$ python -q
>>> import numpy as np
>>> from numpy import linalg as LA
>>> np.set_printoptions(suppress=True, linewidth=140)
>>> K = np.loadtxt("x.csv", delimiter=",")
>>> K
array([[ 0., -1.,  3.,  3.,  1.,  0., -2., -3.,  2.,  3.,  3.,  0.,  0., -2.],
       [-1.,  0., -1.,  3.,  3.,  1.,  0., -2., -3.,  2.,  3.,  3.,  0.,  0.],
       [ 3., -1.,  0., -1.,  3.,  3.,  1.,  0., -2., -3.,  2.,  3.,  3.,  0.],
       [ 3.,  3., -1.,  0., -1.,  3.,  3.,  1.,  0., -2., -3.,  2.,  3.,  3.],
       [ 1.,  3.,  3., -1.,  0., -1.,  3.,  3.,  1.,  0., -2., -3.,  2.,  3.],
       [ 0.,  1.,  3.,  3., -1.,  0., -1.,  3.,  3.,  1.,  0., -2., -3.,  2.],
       [-2.,  0.,  1.,  3.,  3., -1.,  0., -1.,  3.,  3.,  1.,  0., -2., -3.],
       [-3., -2.,  0.,  1.,  3.,  3., -1.,  0., -1.,  3.,  3.,  1.,  0., -2.],
       [ 2., -3., -2.,  0.,  1.,  3.,  3., -1.,  0., -1.,  3.,  3.,  1.,  0.],
       [ 3.,  2., -3., -2.,  0.,  1.,  3.,  3., -1.,  0., -1.,  3.,  3.,  1.],
       [ 3.,  3.,  2., -3., -2.,  0.,  1.,  3.,  3., -1.,  0., -1.,  3.,  3.],
       [ 0.,  3.,  3.,  2., -3., -2.,  0.,  1.,  3.,  3., -1.,  0., -1.,  3.],
       [ 0.,  0.,  3.,  3.,  2., -3., -2.,  0.,  1.,  3.,  3., -1.,  0., -1.],
       [-2.,  0.,  0.,  3.,  3.,  2., -3., -2.,  0.,  1.,  3.,  3., -1.,  0.]])
>>> rng = np.random.default_rng(624906)
>>> z = rng.permutation(14)
>>> out = K[:, z] * rng.choice([-1, 1], 14)
>>> out
array([[ 1., -3., -1., -2., -2., -2., -3.,  0.,  3.,  0., -0., -0.,  3.,  3.],
       [-0., -3., -3.,  0.,  0.,  3., -3., -1., -1.,  0., -3., -1.,  2.,  2.],
       [ 1., -2., -3.,  1.,  0.,  2.,  1.,  3.,  0.,  3., -3., -3., -3., -0.],
       [-3.,  3.,  1.,  3.,  3., -0., -0.,  3., -1.,  3., -2., -3., -2., -1.],
       [-3.,  2., -0.,  3.,  3., -1.,  1.,  1.,  3.,  2.,  3.,  1.,  0., -3.],
       [-1., -0.,  1., -1.,  2., -3., -3.,  0.,  3., -3.,  2., -0.,  1., -3.],
       [-0., -1., -3.,  0., -3., -3., -3., -2.,  1., -2., -0.,  1.,  3.,  1.],
       [ 2., -3., -3., -1., -2.,  1., -1., -3.,  0.,  0., -1., -3.,  3., -0.],
       [ 3., -3., -1.,  3.,  0., -0., -0.,  2., -2.,  1., -3., -3., -1.,  1.],
       [-2.,  1., -0.,  3.,  1.,  1.,  2.,  3., -3.,  3., -3., -1.,  0., -3.],
       [-3., -0.,  2.,  1.,  3., -3.,  3.,  3.,  2.,  3.,  1., -0., -1., -3.],
       [-3.,  1.,  3.,  0.,  3., -3., -2.,  0.,  3., -1., -0.,  2.,  3., -1.],
       [-0., -3., -2., -2., -1., -1., -3.,  0.,  3.,  0.,  1.,  3.,  3., -0.],
       [-0., -3., -3., -3.,  0., -0., -3., -2.,  0., -1., -3., -2.,  1.,  2.]])
>>> U, _, vt = LA.svd(K.T @ out)
>>> z
array([ 1, 10,  4,  6, 13,  8,  3,  0,  2, 12, 11,  5,  9,  7])
>>> x0 = np.array([-3, -2, 0, -3, -3, -1, 1, -2, 1, 3, -1, 1, -2, 0])
>>> rhs = K @ x0
>>> rhs
array([  2.,  -9., -31., -21., -12.,  -5.,   6.,   3.,  -6., -14., -12.,  12.,  -8.,  -8.])
>>> np.round(LA.solve(K, 5 * rhs), 3) + 0
array([-15., -10.,   0., -15., -15.,  -5.,   5., -10.,   5.,  15.,  -5.,   5., -10.,   0.])
>>> print(np.round(LA.solve(K, rhs), 3) + 0)
[-3. -2.  0. -3. -3. -1.  1. -2.  1.  3. -1.  1. -2.  0.]
>>> np.round(LA.solve(K.T, K[12]), 3) + 0
array([0., 0., 0., 0., 0., 0., 0., 0., 0., 0., 0., 0., 1., 0.])
>>> np.round(LA.eigvalsh(K).min(), 3)
np.float64(-18.497)
>>> np.all(LA.eigvalsh(K) > 0)
np.False_
>>> z = rng.permutation(14)
>>> z
array([10, 13,  6,  9,  2, 12,  0,  4,  7, 11,  1,  3,  8,  5])
>>> out = K[z][:, z]
>>> np.diag(out)
array([0., 0., 0., 0., 0., 0., 0., 0., 0., 0., 0., 0., 0., 0.])
>>> np.trace(out)
np.float64(0.0)
>>> arr = np.load("w.npy")
>>> print(arr.round(3))
[[-1.168  1.983 -1.75  -0.532  0.572 -0.179]
 [ 0.973 -1.399 -1.854 -1.498 -0.024  0.643]
 [ 1.46   1.132 -0.689  1.22  -1.589  1.048]
 [ 1.752  0.447 -0.26   0.04   0.544 -2.316]
 [-1.071 -0.526 -0.413 -0.262 -2.311 -1.412]
 [ 0.584  1.163  1.337 -2.217 -0.712  0.31 ]]
>>> np.round(np.trace(arr), 3)
np.float64(-5.218)
>>> round(np.abs(LA.eigvals(arr)).max(), 3)
np.float64(3.0)
>>> np.round(np.sort(np.abs(LA.eigvals(arr))), 3)
array([3., 3., 3., 3., 3., 3.])
>>> np.allclose(arr, arr.T)
False
>>> np.allclose(arr @ arr.T, arr.T @ arr)
True
>>> data = np.loadtxt("m.csv", delimiter=",")
>>> data
array([[ 0. , -3.5,  0.2, -2.1,  1.1, -0.4,  0.1,  1.1],
       [ 0.7,  5.5, -0.2,  0.5,  0.4,  0.9, -0.7, -1.3],
       [-0.5,  1. , -0.2,  0.2, -1.1, -0.1,  0. , -0.3],
       [ 0.8, -5.5, -0.7, -0.9, -0.2,  1.9,  1.5, -0.2],
       [ 0.9, -0.5,  0.6, -0.5,  1.5, -0.2,  0.9, -0.2],
       [-0.6, -3. , -0.4,  0.9, -0.4, -0.2, -1.4, -1.2],
       [-1. , -2. , -0.1, -0.6, -1.3,  0.2,  0.4,  0.9],
       [ 0. , -3. , -0.5, -1.2, -0.2,  2.3, -0.9,  0.3],
       [-1. , -8.5,  0.9,  0. , -1.3, -1.4,  1.1,  0.9],
       [ 0.1,  4.5, -1.4,  0.1,  0.6,  1.9,  0.6, -1. ],
       [-0.8, -3.5,  0.2, -1. ,  1.5,  0. , -0.6, -0.5],
       [-1.2, -4. ,  0.3, -0.6, -0.6,  2.2,  0. ,  1.4],
       [ 0.7,  0.5, -1.3,  0. ,  1.5, -0.6, -0.4,  0.1],
       [ 0.2,  4. , -0.7,  0.6, -0.2, -0.2, -0.3,  1. ],
       [ 0.9,  2. ,  0.1, -0.6,  0.9, -0.9,  0.9, -1.4]])
>>> z = rng.permutation(8)
>>> out = data[:, z] * rng.choice([-1, 1], 8)
>>> print(out)
[[-1.1 -2.1 -0.1  3.5  0.2 -0.4 -1.1 -0. ]
 [ 1.3  0.5  0.7 -5.5 -0.2  0.9 -0.4 -0.7]
 [ 0.3  0.2 -0.  -1.  -0.2 -0.1  1.1  0.5]
 [ 0.2 -0.9 -1.5  5.5 -0.7  1.9  0.2 -0.8]
 [ 0.2 -0.5 -0.9  0.5  0.6 -0.2 -1.5 -0.9]
 [ 1.2  0.9  1.4  3.  -0.4 -0.2  0.4  0.6]
 [-0.9 -0.6 -0.4  2.  -0.1  0.2  1.3  1. ]
 [-0.3 -1.2  0.9  3.  -0.5  2.3  0.2 -0. ]
 [-0.9  0.  -1.1  8.5  0.9 -1.4  1.3  1. ]
 [ 1.   0.1 -0.6 -4.5 -1.4  1.9 -0.6 -0.1]
 [ 0.5 -1.   0.6  3.5  0.2  0.  -1.5  0.8]
 [-1.4 -0.6 -0.   4.   0.3  2.2  0.6  1.2]
 [-0.1  0.   0.4 -0.5 -1.3 -0.6 -1.5 -0.7]
 [-1.   0.6  0.3 -4.  -0.7 -0.2  0.2 -0.2]
 [ 1.4 -0.6 -0.9 -2.   0.1 -0.9 -0.9 -0.9]]
>>> U, _, vt = LA.svd(data.T @ out)
>>> print(np.round(LA.lstsq(data, out)[0], 3) + 0)
[[ 0.  0.  0.  0.  0.  0.  0. -1.]
 [ 0.  0.  0. -1.  0.  0.  0.  0.]
 [ 0.  0.  0.  0.  1.  0.  0.  0.]
 [ 0.  1.  0.  0.  0.  0.  0.  0.]
 [ 0.  0.  0.  0.  0.  0. -1.  0.]
 [ 0.  0.  0.  0.  0.  1.  0.  0.]
 [ 0.  0. -1.  0.  0.  0.  0.  0.]
 [-1.  0.  0.  0.  0.  0.  0.  0.]]
